% ipython --no-banner

In [1]: import numpy as np

In [2]: np.set_printoptions(suppress=True, linewidth=200)

In [3]: Z = np.sign(np.array([[0, -2, 0], [-3, 0, 1], [3, -1, 0]]))

In [4]: B = (np.tril(Z, -1) + np.eye(3)) @ (np.triu(Z, 1) + np.eye(3))

In [5]: ev = np.array([-1, 2, 0])

In [6]: W0 = np.rint(B * ev @ np.linalg.inv(B)) + 0

In [7]: W0
Out[7]: 
array([[-4.,  0.,  3.],
       [ 6.,  0., -5.],
       [-6.,  0.,  5.]])

In [8]: # rank 2

In [9]: print(np.round(np.linalg.det(2 * W0), 2), np.round(np.linalg.det(W0), 2))
0.0 0.0

In [10]: np.kron(np.eye(2, dtype=int), W0)
Out[10]: 
array([[-4.,  0.,  3., -0.,  0.,  0.],
       [ 6.,  0., -5.,  0.,  0., -0.],
       [-6.,  0.,  5., -0.,  0.,  0.],
       [-0.,  0.,  0., -4.,  0.,  3.],
       [ 0.,  0., -0.,  6.,  0., -5.],
       [-0.,  0.,  0., -6.,  0.,  5.]])

In [11]: np.round(np.linalg.eigvals(W0), 2)
Out[11]: array([ 0., -1.,  2.])

In [12]: print(np.poly(W0))
[ 1. -1. -2.  0.]

In [13]: print(round(np.linalg.det(W0[::-1]), 2))
0.0

In [14]: round(float(np.linalg.det(W0.T)), 2)
Out[14]: 0.0

In [15]: P = np.triu(np.array([[5, 8, 8], [-1, 4, -5], [6, 5, 4]]), 1) + np.eye(3)

In [16]: B = P @ W0 @ np.linalg.inv(P)

In [17]: print(np.round(np.poly(B), 2) + 0)
[ 1. -1. -2.  0.]

In [18]: np.linalg.matrix_rank(B)
Out[18]: np.int64(2)

In [19]: np.trace(B), np.trace(W0)
Out[19]: (np.float64(1.0), np.float64(1.0))

In [20]: B
Out[20]: 
array([[   -4.,    32.,   195.],
       [   36.,  -288., -1758.],
       [   -6.,    48.,   293.]])

In [21]: left, sig, VT = np.linalg.svd(W0)

In [22]: evecs = VT[:(sig > 1e-8).sum()]

In [23]: rng = np.random.default_rng(309719)

In [24]: vec = W0[0] + 5 * W0[2] + rng.integers(2) * np.eye(3)[0]

In [25]: print(vec)
[-33.   0.  28.]

In [26]: np.linalg.matrix_rank(np.vstack([W0, vec]))
Out[26]: np.int64(2)

In [27]: np.allclose(evecs.T @ evecs @ vec, vec)
Out[27]: True

In [28]: np.diag(evecs.T @ evecs)
Out[28]: array([1., 0., 1.])
